$ python3 -q
>>> import numpy as np
>>> from numpy import linalg as LA
>>> np.set_printoptions(precision=3, suppress=True, linewidth=100, floatmode="fixed")
>>> def rnd(a):
...     return np.round(a, 3) + 0
... 
>>> J = np.load("layer9.npy")
>>> rnd(J)
array([[-5.708, -2.527, -0.772,  0.576,  0.825, -4.177,  0.105, -3.705,  1.165, -5.185],
       [ 2.969,  3.837,  0.939, -0.548, -3.448,  1.718, -5.017, -2.828, -1.723,  4.930],
       [ 1.113, -2.498, -0.487,  0.182,  3.419,  1.354,  5.864,  6.361,  1.097, -1.637],
       [ 2.546, -1.635, -0.244,  0.015,  2.937,  2.361,  5.387,  6.860,  0.703, -0.132],
       [ 2.561,  3.785,  0.911, -0.519, -3.542,  1.396, -5.262, -3.335, -1.696,  4.673],
       [-3.992, -3.848, -0.984,  0.608,  3.067, -2.546,  4.166,  1.331,  1.736, -5.468],
       [ 2.994, -1.314, -0.157, -0.042,  2.726,  2.666,  5.138,  6.920,  0.557,  0.382],
       [-3.225, -3.857, -0.954,  0.564,  3.374, -1.922,  4.839,  2.487,  1.734, -5.080],
       [ 4.423, -0.050,  0.171, -0.249,  1.764,  3.598,  3.869,  6.656, -0.014,  2.239],
       [ 1.106, -2.502, -0.488,  0.183,  3.420,  1.349,  5.865,  6.358,  1.098, -1.644],
       [ 5.164,  3.471,  0.951, -0.638, -2.165,  3.565, -2.426,  1.118, -1.579,  5.740],
       [ 5.127,  3.496,  0.955, -0.638, -2.209,  3.530, -2.508,  1.015, -1.590,  5.743],
       [-4.748, -0.319, -0.263,  0.304, -1.447, -3.795, -3.419, -6.442,  0.180, -2.734],
       [-0.516, -3.231, -0.710,  0.347,  3.668,  0.164,  5.916,  5.325,  1.434, -3.127],
       [ 3.338,  3.863,  0.960, -0.571, -3.337,  2.012, -4.754, -2.331, -1.737,  5.143]])
>>> left, sig, vt = LA.svd(J)
>>> V = vt[:(sig > 1e-8).sum()]
>>> rng = np.random.default_rng(3851)
>>> x0 = J[4] + 4 * J[0] + rng.integers(2) * np.eye(10)[7]
>>> rnd(x0)
array([-20.272,  -6.322,  -2.178,   1.785,  -0.244, -15.310,  -4.844, -18.157,   2.965, -16.065])
>>> rnd(LA.norm(x0 - V.T @ V @ x0))
np.float64(0.0)
>>> LA.matrix_rank(np.vstack([J, x0]))
np.int64(2)
>>> rnd(np.diag(V.T @ V))
array([0.326, 0.150, 0.010, 0.004, 0.136, 0.179, 0.354, 0.480, 0.030, 0.330])
>>> gram = J.T @ J
>>> rnd(np.trace(gram)), rnd((J ** 2).sum())
(np.float64(1500.0), np.float64(1500.0))
>>> LA.matrix_rank(gram)
np.int64(2)
>>> (J @ J.T).shape
(15, 15)
>>> rnd(np.diag(gram))
array([198.678, 131.756,   8.089,   3.073, 124.707, 105.444, 314.263, 338.515,  26.562, 248.914])
>>> rnd(LA.svd(J, compute_uv=False) ** 2)
array([924.096, 575.904,   0.000,   0.000,   0.000,   0.000,   0.000,   0.000,   0.000,   0.000])
>>> np.allclose(gram, gram.T)
True
>>> W0 = np.load("block3.npy")
>>> W0
array([[ 0.243,  1.077,  1.324,  0.606, -0.166,  1.609, -1.585, -0.017, -0.732],
       [-0.096, -0.480, -0.177, -0.641,  1.112, -0.272, -1.942, -1.727,  0.503],
       [ 0.347,  0.299, -0.393, -0.274, -0.320,  0.540,  2.773,  0.239,  0.650],
       [ 0.741,  0.203,  0.706, -1.864, -1.046, -1.312,  1.120, -0.244,  0.556],
       [ 1.559, -0.545, -1.315,  0.413,  0.674, -1.096, -1.480, -0.157,  0.710],
       [-0.087, -0.924,  1.734, -0.912, -0.134,  0.163, -0.810, -0.482, -1.835],
       [-0.916,  1.283, -1.867, -0.587, -0.257, -0.207, -1.016,  1.059, -0.648],
       [ 1.470, -0.585,  0.082,  1.766, -0.272,  1.531, -0.792, -0.268,  0.505],
       [ 0.510, -0.324,  0.496,  0.413,  0.419, -1.897,  0.810,  1.045,  1.642],
       [ 0.692, -0.471, -1.432, -0.813,  0.937, -0.226,  1.940, -0.648,  0.691],
       [ 1.304,  0.932,  0.664,  0.195,  0.450,  2.198,  0.887, -0.312, -0.185],
       [-2.102,  1.182,  0.388, -0.108, -0.189,  0.864,  1.214, -0.866, -0.126],
       [ 0.659, -1.258,  1.630,  1.480,  0.722,  0.040, -0.601,  0.405, -1.043],
       [ 0.483,  1.125, -1.497, -1.147,  0.666,  0.505,  0.743,  0.513, -1.559],
       [-0.241, -1.494,  1.215, -2.036, -0.054,  0.015, -0.776,  0.050,  0.695],
       [-0.276,  0.337, -1.647,  0.326,  2.024, -0.406, -0.715,  0.877, -0.670],
       [ 0.690,  0.669, -0.734, -1.786, -0.381, -1.756,  0.552, -0.792,  0.431],
       [-1.423, -0.315,  0.139,  1.407, -0.147,  0.368, -1.409,  1.391, -0.895],
       [-0.484, -1.734,  1.603,  0.784, -0.064, -1.256, -0.690, -0.646,  0.310],
       [-1.418, -0.959,  1.680,  0.305, -1.593, -0.744, -0.063,  0.181, -0.159],
       [-1.244,  0.107, -1.337,  0.326,  1.335, -0.388, -1.490,  0.971, -0.672],
       [-0.635, -0.396, -2.042,  1.393,  0.936,  0.667, -0.130,  0.852, -0.512],
       [-1.191,  0.433,  0.508,  0.797, -1.000, -1.263,  0.024,  1.443,  1.352],
       [-1.953, -0.323, -0.209,  0.709, -0.943, -1.711, -0.176, -0.787, -0.258],
       [ 1.148,  1.092,  0.434, -0.086,  1.425, -1.603, -1.137, -0.559,  0.296]])
>>> Xs = (W0 - W0.mean(axis=0)) / W0.std(axis=0)
>>> rnd(Xs.std(axis=0))
array([1.000, 1.000, 1.000, 1.000, 1.000, 1.000, 1.000, 1.000, 1.000])
>>> coef = LA.lstsq(np.delete(Xs, 5, axis=1), Xs[:, 5])[0]
>>> rnd(coef)
array([ 0.228,  0.193,  0.103,  0.330,  0.006,  0.217, -0.085, -0.496])
>>> cent = W0[[11, 13]].astype(float)
>>> for _ in range(4):
...     z = LA.norm(W0[:, None] - cent, axis=-1).argmin(axis=1)
...     cent = np.array([W0[z == j].mean(axis=0) for j in range(2)])
... 
>>> z
array([0, 1, 1, 0, 1, 0, 1, 1, 0, 1, 1, 0, 0, 1, 0, 1, 1, 0, 0, 0, 1, 1, 0, 0, 1])
>>> rnd(cent[1] - cent[0])
array([ 0.910,  0.629, -1.801, -0.202,  0.990,  0.388,  0.106, -0.119,  0.006])
>>> np.bincount(z)
array([12, 13])
>>> Xs = W0 - W0.mean(axis=0)
>>> left, sig, vt = LA.svd(Xs, full_matrices=False)
>>> rnd(sig ** 2 / (sig ** 2).sum())
array([0.217, 0.211, 0.156, 0.143, 0.104, 0.057, 0.048, 0.036, 0.029])
>>> rnd(vt[0] * np.sign(vt[0, np.abs(vt[0]).argmax()]))
array([ 0.266,  0.259, -0.367, -0.484,  0.024, -0.151,  0.634, -0.105,  0.239])
>>> np.abs(vt[0]).argmax()
np.int64(6)
>>> rnd(sig)
array([6.936, 6.838, 5.887, 5.630, 4.802, 3.543, 3.247, 2.840, 2.515])
>>> LA.matrix_rank(Xs)
np.int64(9)
>>> K = np.loadtxt("arr.csv", delimiter=",")
>>> rnd(K)
array([[-0.501,  0.247,  0.138, -0.416,  0.140,  0.684, -0.089],
       [ 0.000, -0.679,  0.595, -0.204,  0.161,  0.013,  0.342],
       [ 0.752, -0.162, -0.128, -0.374, -0.128,  0.398, -0.277],
       [ 0.036,  0.035,  0.433,  0.175,  0.410, -0.151, -0.767],
       [ 0.179,  0.434,  0.641,  0.142, -0.579,  0.062,  0.100],
       [ 0.215,  0.468,  0.100, -0.576,  0.384, -0.429,  0.247],
       [ 0.322,  0.206,  0.044,  0.512,  0.536,  0.404,  0.373]])
>>> # columns are unit length and at right angles
>>> left, sig, vt = LA.svd(K, full_matrices=False)
>>> rnd(sig)
array([1.000, 1.000, 1.000, 1.000, 1.000, 1.000, 1.000])
>>> np.allclose(left * sig @ vt, K)
True
>>> (sig > 1e-8).sum()
np.int64(7)
>>> rnd(sig / sig[0])
array([1.000, 1.000, 1.000, 1.000, 1.000, 1.000, 1.000])
>>> rnd(left.T @ left)
array([[1.000, 0.000, 0.000, 0.000, 0.000, 0.000, 0.000],
       [0.000, 1.000, 0.000, 0.000, 0.000, 0.000, 0.000],
       [0.000, 0.000, 1.000, 0.000, 0.000, 0.000, 0.000],
       [0.000, 0.000, 0.000, 1.000, 0.000, 0.000, 0.000],
       [0.000, 0.000, 0.000, 0.000, 1.000, 0.000, 0.000],
       [0.000, 0.000, 0.000, 0.000, 0.000, 1.000, 0.000],
       [0.000, 0.000, 0.000, 0.000, 0.000, 0.000, 1.000]])
>>> m1 = np.load("mat.npy")
>>> m1
array([[0, 0, 0, 0, 1, 0, 1, 0, 0],
       [0, 0, 0, 1, 0, 0, 0, 1, 0],
       [0, 0, 0, 0, 1, 1, 1, 0, 1],
       [0, 1, 0, 0, 0, 0, 0, 1, 0],
       [1, 0, 1, 0, 0, 1, 1, 0, 1],
       [0, 0, 1, 0, 1, 0, 1, 0, 1],
       [1, 0, 1, 0, 1, 1, 0, 0, 1],
       [0, 1, 0, 1, 0, 0, 0, 0, 0],
       [0, 0, 1, 0, 1, 1, 1, 0, 0]])
>>> rnd(LA.eigvalsh(m1).min())
np.float64(-1.747)
>>> left, sig, vt = LA.svd(m1, full_matrices=False)
>>> rnd(left.T @ left)
array([[1.000, 0.000, 0.000, 0.000, 0.000, 0.000, 0.000, 0.000, 0.000],
       [0.000, 1.000, 0.000, 0.000, 0.000, 0.000, 0.000, 0.000, 0.000],
       [0.000, 0.000, 1.000, 0.000, 0.000, 0.000, 0.000, 0.000, 0.000],
       [0.000, 0.000, 0.000, 1.000, 0.000, 0.000, 0.000, 0.000, 0.000],
       [0.000, 0.000, 0.000, 0.000, 1.000, 0.000, 0.000, 0.000, 0.000],
       [0.000, 0.000, 0.000, 0.000, 0.000, 1.000, 0.000, 0.000, 0.000],
       [0.000, 0.000, 0.000, 0.000, 0.000, 0.000, 1.000, 0.000, 0.000],
       [0.000, 0.000, 0.000, 0.000, 0.000, 0.000, 0.000, 1.000, 0.000],
       [0.000, 0.000, 0.000, 0.000, 0.000, 0.000, 0.000, 0.000, 1.000]])
>>> rnd(left.T @ m1 @ vt.T)
array([[4.201, 0.000, 0.000, 0.000, 0.000, 0.000, 0.000, 0.000, 0.000],
       [0.000, 2.000, 0.000, 0.000, 0.000, 0.000, 0.000, 0.000, 0.000],
       [0.000, 0.000, 1.747, 0.000, 0.000, 0.000, 0.000, 0.000, 0.000],
       [0.000, 0.000, 0.000, 1.000, 0.000, 0.000, 0.000, 0.000, 0.000],
       [0.000, 0.000, 0.000, 0.000, 1.000, 0.000, 0.000, 0.000, 0.000],
       [0.000, 0.000, 0.000, 0.000, 0.000, 1.000, 0.000, 0.000, 0.000],
       [0.000, 0.000, 0.000, 0.000, 0.000, 0.000, 1.000, 0.000, 0.000],
       [0.000, 0.000, 0.000, 0.000, 0.000, 0.000, 0.000, 1.000, 0.000],
       [0.000, 0.000, 0.000, 0.000, 0.000, 0.000, 0.000, 0.000, 0.545]])
>>> left.shape, sig.shape, vt.shape
((9, 9), (9,), (9, 9))
>>> mat = np.loadtxt("out1.csv", delimiter=",")
>>> mat
array([[-1.000,  0.000,  0.000,  0.000,  0.000,  0.000,  0.000,  0.000,  0.000],
       [ 0.000,  1.000,  0.000,  0.000,  0.000,  0.000,  0.000,  0.000,  0.000],
       [-1.000, -4.000,  2.000,  0.000,  0.000,  0.000,  0.000,  0.000,  0.000],
       [ 2.000, -2.000, -1.000,  5.000,  0.000,  0.000,  0.000,  0.000,  0.000],
       [-1.000,  3.000, -4.000, -2.000,  1.000,  0.000,  0.000,  0.000,  0.000],
       [ 1.000,  4.000,  0.000, -5.000, -5.000, -3.000,  0.000,  0.000,  0.000],
       [-4.000,  1.000, -1.000, -2.000,  1.000,  2.000, -3.000,  0.000,  0.000],
       [ 5.000, -4.000, -2.000, -4.000, -5.000,  5.000,  5.000,  4.000,  0.000],
       [ 0.000, -5.000, -4.000,  0.000,  4.000,  1.000,  1.000,  3.000, -2.000]])
>>> other = LA.inv(mat)
>>> rnd(LA.inv(other))
array([[-1.000,  0.000,  0.000,  0.000,  0.000,  0.000,  0.000,  0.000,  0.000],
       [ 0.000,  1.000,  0.000,  0.000,  0.000,  0.000,  0.000,  0.000,  0.000],
       [-1.000, -4.000,  2.000,  0.000,  0.000,  0.000,  0.000,  0.000,  0.000],
       [ 2.000, -2.000, -1.000,  5.000,  0.000,  0.000,  0.000,  0.000,  0.000],
       [-1.000,  3.000, -4.000, -2.000,  1.000,  0.000,  0.000,  0.000,  0.000],
       [ 1.000,  4.000,  0.000, -5.000, -5.000, -3.000,  0.000,  0.000,  0.000],
       [-4.000,  1.000, -1.000, -2.000,  1.000,  2.000, -3.000,  0.000,  0.000],
       [ 5.000, -4.000, -2.000, -4.000, -5.000,  5.000,  5.000,  4.000,  0.000],
       [ 0.000, -5.000, -4.000,  0.000,  4.000,  1.000,  1.000,  3.000, -2.000]])
>>> rnd(LA.det(mat) * LA.det(other))
np.float64(1.0)
>>> rnd(LA.det(mat) * other)
array([[  -720.000,      0.000,      0.000,      0.000,      0.000,      0.000,      0.000,
             0.000,      0.000],
       [     0.000,    720.000,      0.000,      0.000,      0.000,      0.000,      0.000,
             0.000,      0.000],
       [  -360.000,   1440.000,    360.000,      0.000,      0.000,      0.000,      0.000,
             0.000,      0.000],
       [   216.000,    576.000,     72.000,    144.000,      0.000,      0.000,      0.000,
             0.000,      0.000],
       [ -1728.000,   4752.000,   1584.000,    288.000,    720.000,      0.000,      0.000,
             0.000,      0.000],
       [  2280.000,  -7920.000,  -2760.000,   -720.000,  -1200.000,   -240.000,      0.000,
             0.000,      0.000],
       [  1880.000,  -4320.000,  -1480.000,   -480.000,   -560.000,   -160.000,   -240.000,
             0.000,      0.000],
       [ -6424.000,  23256.000,   7532.000,   2004.000,   3100.000,    500.000,    300.000,
           180.000,      0.000],
       [-10292.000,  33588.000,  11626.000,   2982.000,   5210.000,    550.000,    330.000,
           270.000,   -360.000]])
>>> (np.abs(other) > 1e-9).astype(int)
array([[1, 0, 0, 0, 0, 0, 0, 0, 0],
       [0, 1, 0, 0, 0, 0, 0, 0, 0],
       [1, 1, 1, 0, 0, 0, 0, 0, 0],
       [1, 1, 1, 1, 0, 0, 0, 0, 0],
       [1, 1, 1, 1, 1, 0, 0, 0, 0],
       [1, 1, 1, 1, 1, 1, 0, 0, 0],
       [1, 1, 1, 1, 1, 1, 1, 0, 0],
       [1, 1, 1, 1, 1, 1, 1, 1, 0],
       [1, 1, 1, 1, 1, 1, 1, 1, 1]])
>>> rnd(LA.cond(mat))
np.float64(842.931)
